% python3 -q
>>> import numpy as np
>>> np.set_printoptions(precision=2, suppress=True, linewidth=100, legacy="1.25")
>>> A = np.loadtxt("out7.csv", delimiter=",")
>>> A
array([[ 1., -1.,  1., -1.],
       [ 1.,  0.,  0.,  0.],
       [ 1.,  1.,  1.,  1.],
       [ 1.,  2.,  4.,  8.]])
>>> rng = np.random.default_rng(62784)
>>> z = rng.permutation(4)
>>> z
array([2, 3, 1, 0])
>>> B = A[z][:, z]
>>> np.sort(np.abs(np.linalg.eigvals(B)))
array([0.85, 0.85, 2.  , 8.33])
>>> np.allclose(B, A)
False
>>> Uu, sig, Vt = np.linalg.svd(A, full_matrices=False)
>>> sig
array([9.38, 2.11, 1.12, 0.54])
>>> np.round(Vt @ Vt.T, 2) + 0
array([[1., 0., 0., 0.],
       [0., 1., 0., 0.],
       [0., 0., 1., 0.],
       [0., 0., 0., 1.]])
>>> np.allclose(Uu * sig @ Vt, A)
True
>>> np.round(Uu.T @ Uu, 2) + 0
array([[1., 0., 0., 0.],
       [0., 1., 0., 0.],
       [0., 0., 1., 0.],
       [0., 0., 0., 1.]])
>>> (sig > 1e-8).sum()
4
>>> B = np.array([[-1, -1], [-1, -1], [-3, 3], [1, -3]])
>>> B.T @ A.T
array([[ -4.,  -1.,  -4.,  -7.],
       [  6.,  -1.,  -2., -15.]])
>>> np.vstack([A, B.T]).shape
(6, 4)
>>> np.einsum("ik,kj->ij", A, B)
array([[ -4.,   6.],
       [ -1.,  -1.],
       [ -4.,  -2.],
       [ -7., -15.]])
>>> np.linalg.matrix_rank(A @ B)
2
>>> A @ B
array([[ -4.,   6.],
       [ -1.,  -1.],
       [ -4.,  -2.],
       [ -7., -15.]])
>>> B = np.array([[-3, -1, 0], [-2, 1, 2]])
>>> basis = np.kron(B, A)
>>> basis.shape
(8, 12)
>>> np.linalg.matrix_rank(A)
4
>>> np.count_nonzero(A)
13
>>> round(float(np.linalg.norm(A)), 2)
9.7
>>> A.sum(axis=0)
array([4., 2., 6., 8.])
>>> np.abs(A).max()
8.0
>>> np.zeros(4, 4)
Traceback (most recent call last):
  File "<python-input-30>", line 1, in <module>
    np.zeros(4, 4)
    ~~~~~~~~^^^^^^
TypeError: Cannot interpret '4' as a data type
>>> feats = np.load("case2.npy")
>>> feats
array([[6., 1., 1., 1., 1., 1.],
       [1., 6., 1., 1., 1., 1.],
       [1., 1., 6., 1., 1., 1.],
       [1., 1., 1., 6., 1., 1.],
       [1., 1., 1., 1., 6., 1.],
       [1., 1., 1., 1., 1., 6.]])
>>> # symmetric
>>> np.allclose(feats, feats.T)
True
>>> np.linalg.determinant(feats)
Traceback (most recent call last):
  File "<python-input-35>", line 1, in <module>
    np.linalg.determinant(feats)
    ^^^^^^^^^^^^^^^^^^^^^
AttributeError: module 'numpy.linalg' has no attribute 'determinant'
>>> np.trace(feats)
36.0
>>> round(float(np.abs(np.linalg.eigvals(feats)).max()), 2)
11.0
>>> np.allclose(feats @ feats.T, feats.T @ feats)
True
>>> round(float(np.linalg.det(feats)), 2)
34375.0
>>> w, vecs = np.linalg.eigh(feats)
>>> x = np.array([-2, -3, -3, 1, -1, 2])
>>> x @ feats @ x
176.0
>>> vecs * np.maximum(w, 0) @ vecs.T
array([[6., 1., 1., 1., 1., 1.],
       [1., 6., 1., 1., 1., 1.],
       [1., 1., 6., 1., 1., 1.],
       [1., 1., 1., 6., 1., 1.],
       [1., 1., 1., 1., 6., 1.],
       [1., 1., 1., 1., 1., 6.]])
>>> np.linalg.eigvalsh(feats[1:, 1:])
array([ 5.,  5.,  5.,  5., 10.])
>>> z = rng.permutation(6)
>>> z
array([3, 2, 4, 1, 5, 0])
>>> B = feats[z][:, z]
>>> np.diag(B)
array([6., 6., 6., 6., 6., 6.])
>>> B
array([[6., 1., 1., 1., 1., 1.],
       [1., 6., 1., 1., 1., 1.],
       [1., 1., 6., 1., 1., 1.],
       [1., 1., 1., 6., 1., 1.],
       [1., 1., 1., 1., 6., 1.],
       [1., 1., 1., 1., 1., 6.]])
>>> E = np.loadtxt("a.csv", delimiter=",")
>>> E
array([[ 1.37, -2.2 ,  1.04,  0.64, -1.15],
       [ 0.3 ,  0.81,  1.18, -0.77, -2.15],
       [ 0.95,  0.52, -2.87, -0.49,  0.04],
       [-4.33,  3.14,  0.04,  0.34,  1.03],
       [ 0.67, -0.12, -0.15,  0.25,  1.79],
       [-2.84, -0.39, -1.89, -1.06, -0.08],
       [ 1.71,  1.57, -3.8 ,  0.94, -2.2 ],
       [-1.54,  0.28, -2.54, -0.32, -0.57],
       [ 1.29,  0.11, -0.7 ,  0.64,  1.41],
       [-3.02,  0.54,  0.81,  0.53, -1.63],
       [ 1.38, -1.08,  1.5 ,  0.72, -1.13],
       [-1.06,  0.38, -1.72, -0.75,  3.13],
       [-3.47, -2.2 , -0.75,  0.75,  0.49],
       [ 2.94,  1.48, -0.69,  0.58,  0.46],
       [ 2.66,  1.17,  1.15,  0.09, -1.32],
       [-5.04, -1.92,  1.69, -0.3 ,  0.07],
       [ 0.64,  0.21, -0.95,  0.19,  0.1 ]])
>>> Ac = E - E.mean(axis=0)
>>> vecs = np.linalg.svd(Ac)[2][:4]
>>> B = Ac - Ac @ vecs.T @ vecs
>>> np.diag(vecs.T @ vecs)
array([0.99, 1.  , 1.  , 0.01, 1.  ])
>>> W0 = np.load("layer12.npy")
>>> W0
array([[3., 1.],
       [0., 3.]])
>>> # triangular
>>> proj = np.triu(np.array([[-8, 1], [-5, 8]]), 1) + np.eye(2)
>>> B = proj @ W0 @ np.linalg.inv(proj)
>>> np.poly(B)
array([ 1., -6.,  9.])
>>> B
array([[3., 1.],
       [0., 3.]])
>>> np.linalg.matrix_rank(B)
2
>>> def softmax(z):
...     e = np.exp(z - z.max(axis=-1, keepdims=True))
...     return e / e.sum(axis=-1, keepdims=True)
... 
>>> softmax(W0[1] + 5)
array([0.05, 0.95])
>>> np.round(softmax(10 * W0[1]), 2) + 0
array([0., 1.])
>>> softmax(W0).sum(axis=1)
array([1., 1.])
>>> softmax(W0[1])
array([0.05, 0.95])
>>> scores = W0 @ W0.T / np.sqrt(2)
>>> softmax(scores)[1] @ W0
array([0.04, 2.97])
>>> m1 = np.load("test16.npy")
>>> m1
array([[ 0, -2,  1, -1, -2,  1],
       [ 0,  0,  2, -1, -1,  0],
       [ 0,  0,  0, -2,  0,  0],
       [ 0,  0,  0,  0,  2,  1],
       [ 0,  0,  0,  0,  0,  0],
       [ 0,  0,  0,  0,  0,  0]])
>>> np.linalg.cond(m1) > 100
True
>>> round(np.trace(np.linalg.pinv(m1) @ m1), 2)
4.0
>>> np.linalg.lstsq(m1[:-1].T, m1[-1])[2]
4
>>> np.allclose(m1[:-1].T @ np.linalg.lstsq(m1[:-1].T, m1[-1])[0], m1[-1])
True
>>> np.unique(m1.round(6), axis=0).shape
(5, 6)
>>> np.abs(np.diag(np.linalg.qr(m1)[1])) > 1e-9
array([False, False, False, False, False, False])
>>> rank = np.linalg.matrix_rank(m1)
>>> rank
4
>>> N = np.linalg.svd(m1)[2][rank:].T
>>> np.allclose(m1 @ N, 0)
True
>>> [int(np.linalg.matrix_rank(m1[:, :j + 1])) for j in range(6)]
[0, 1, 2, 3, 4, 4]
>>> np.round(N @ N.T, 2) + 0
array([[ 1.  ,  0.  ,  0.  ,  0.  ,  0.  ,  0.  ],
       [ 0.  ,  0.37, -0.11,  0.  , -0.21,  0.42],
       [ 0.  , -0.11,  0.03,  0.  ,  0.06, -0.12],
       [ 0.  ,  0.  ,  0.  ,  0.  ,  0.  ,  0.  ],
       [ 0.  , -0.21,  0.06,  0.  ,  0.12, -0.24],
       [ 0.  ,  0.42, -0.12,  0.  , -0.24,  0.48]])
>>> np.round(m1 @ N, 2) + 0
array([[0., 0.],
       [0., 0.],
       [0., 0.],
       [0., 0.],
       [0., 0.],
       [0., 0.]])
>>> [int(np.linalg.matrix_rank(m1[:i])) for i in range(1, len(m1) + 1)]
[1, 2, 3, 4, 4, 4]
>>> N.shape
(6, 2)
>>> M = np.load("sample16.npy")
>>> M
array([[ 0,  0, -5],
       [ 0,  0, -3],
       [ 5,  3,  0]])
>>> # null space of dimension 1
>>> x = np.array([6, 1, 2])
>>> np.round(np.linalg.eigvals(M).real, 2) + 0
array([0., 0., 0.])
>>> np.linalg.svd(M, compute_uv=False)
array([5.83, 5.83, 0.  ])
>>> Q = np.linalg.solve(np.eye(3) - M, np.eye(3) + M)
>>> round(float(np.linalg.det(Q)), 2)
1.0
>>> np.round(Q @ Q.T, 2) + 0
array([[1., 0., 0.],
       [0., 1., 0.],
       [0., 0., 1.]])
>>> Uu, sig, Vt = np.linalg.svd(M)
>>> sig
array([5.83, 5.83, 0.  ])
>>> np.argmax(sig[:-1] / (sig[1:] + 1e-6)) + 1
2
>>> B = Uu[:, :2] @ np.diag(sig[:2]) @ Vt[:2]
>>> np.linalg.matrix_rank(M, rtol=0.05)
2
>>> np.linalg.matrix_rank(B)
2
>>> round(np.linalg.norm(M - B) / np.linalg.norm(M), 2)
0.0
>>> round(float(np.linalg.norm(M - B, 2)), 2), sig[2]
(0.0, 0.0)
>>> B
array([[ 0.,  0., -5.],
       [ 0.,  0., -3.],
       [ 5.,  3.,  0.]])
>>> rank = np.linalg.matrix_rank(B)
>>> rank
2
>>> N = np.linalg.svd(B)[2][rank:].T
>>> N.shape
(3, 1)
>>> N[:, 0] / N[np.abs(N[:, 0]).round(6).argmax(), 0]
array([-0.6,  1. ,  0. ])
>>> [int(np.linalg.matrix_rank(B[:, :j + 1])) for j in range(3)]
[1, 1, 2]
>>> [int(np.linalg.matrix_rank(B[:i])) for i in range(1, len(B) + 1)]
[1, 1, 2]
>>> u = np.array([-2, 1])
>>> np.convolve(M[1], u)
array([ 0,  0,  6, -3])
>>> np.cross(M[1, :3], M[2, :3])
array([  9, -15,   0])
>>> w1 = np.array([[1, 0, 0, 3, 2, 0], [3, 1, 3, 3, 3, 3], [2, 1, 3, 1, 3, 3]])
>>> coef = np.array([1, 6, 3, 6, 0, 1])
>>> H = np.maximum(M @ w1 + coef, 0)
>>> H
array([[ 0,  1,  0,  1,  0,  0],
       [ 0,  3,  0,  3,  0,  0],
       [15,  9, 12, 30, 19, 10]])
>>> basis = np.array([[1, 2], [2, 3], [3, 2], [0, 3], [0, 1], [1, 3]])
>>> H @ basis
array([[  2,   6],
       [  6,  18],
       [ 79, 220]])
>>> w1 @ basis
array([[ 1, 13],
       [17, 36],
       [16, 28]])
>>> arr = np.array([[-3.0, 0.0, 0.0, 0.0, 0.0, 0.0],
...     [0.0, 1.0, -2.0, -6.0, 6.0, 2.0],
...     [0.0, -2.0, -2.0, 3.0, -3.0, -1.0],
...     [0.0, -6.0, 3.0, 6.0, -9.0, -3.0],
...     [0.0, 6.0, -3.0, -9.0, 6.0, 3.0],
...     [0.0, 2.0, -1.0, -3.0, 3.0, -2.0]])
>>> # 2 groups of indices that never mix
>>> [round(float(np.linalg.det(arr[:i, :i])), 2) + 0 for i in range(1, 7)]
[-3.0, -3.0, 18.0, -297.0, 1620.0, -5103.0]
>>> w, vecs = np.linalg.eigvalsh(arr)
Traceback (most recent call last):
  File "<python-input-126>", line 1, in <module>
    w, vecs = np.linalg.eigvalsh(arr)
    ^^^^^^^
ValueError: too many values to unpack (expected 2)
>>> w, vecs = np.linalg.eigh(arr)
>>> np.linalg.eigvalsh(arr @ arr)
array([  9.,   9.,   9.,   9.,   9., 441.])
>>> (w > 1e-8).sum(), (w < -1e-8).sum()
(1, 5)
>>> np.linalg.eigvalsh(arr + 4 * np.eye(6))
array([ 1.,  1.,  1.,  1.,  1., 25.])
>>> np.unique(w.round(6) + 0, return_counts=True)[1]
array([5, 1])
>>> np.round(vecs.T @ arr @ vecs, 2) + 0
array([[-3.,  0.,  0.,  0.,  0.,  0.],
       [ 0., -3.,  0.,  0.,  0.,  0.],
       [ 0.,  0., -3.,  0.,  0.,  0.],
       [ 0.,  0.,  0., -3.,  0.,  0.],
       [ 0.,  0.,  0.,  0., -3.,  0.],
       [ 0.,  0.,  0.,  0.,  0., 21.]])
>>> np.abs(vecs[:, -1]).round(6).argmax()
3
>>> np.round(vecs.T @ vecs, 2) + 0
array([[1., 0., 0., 0., 0., 0.],
       [0., 1., 0., 0., 0., 0.],
       [0., 0., 1., 0., 0., 0.],
       [0., 0., 0., 1., 0., 0.],
       [0., 0., 0., 0., 1., 0.],
       [0., 0., 0., 0., 0., 1.]])
>>> np.linalg.svd(arr, compute_uv=False)
array([21.,  3.,  3.,  3.,  3.,  3.])
>>> J = np.load("mat.npy")
>>> J
array([[1., 4., 0., 0.],
       [4., 1., 4., 0.],
       [0., 4., 1., 4.],
       [0., 0., 4., 2.]])
>>> B = J[0, 0] * J[1:] - np.outer(J[1:, 0], J[0])
>>> B
array([[  0., -15.,   4.,   0.],
       [  0.,   4.,   1.,   4.],
       [  0.,   0.,   4.,   2.]])
>>> J[:, 0] / J[0, 0]
array([1., 4., 0., 0.])
>>> np.flatnonzero(~B.round(6).any(axis=1))
array([], dtype=int64)
>>> np.linalg.matrix_rank(B), np.linalg.matrix_rank(J)
(3, 4)
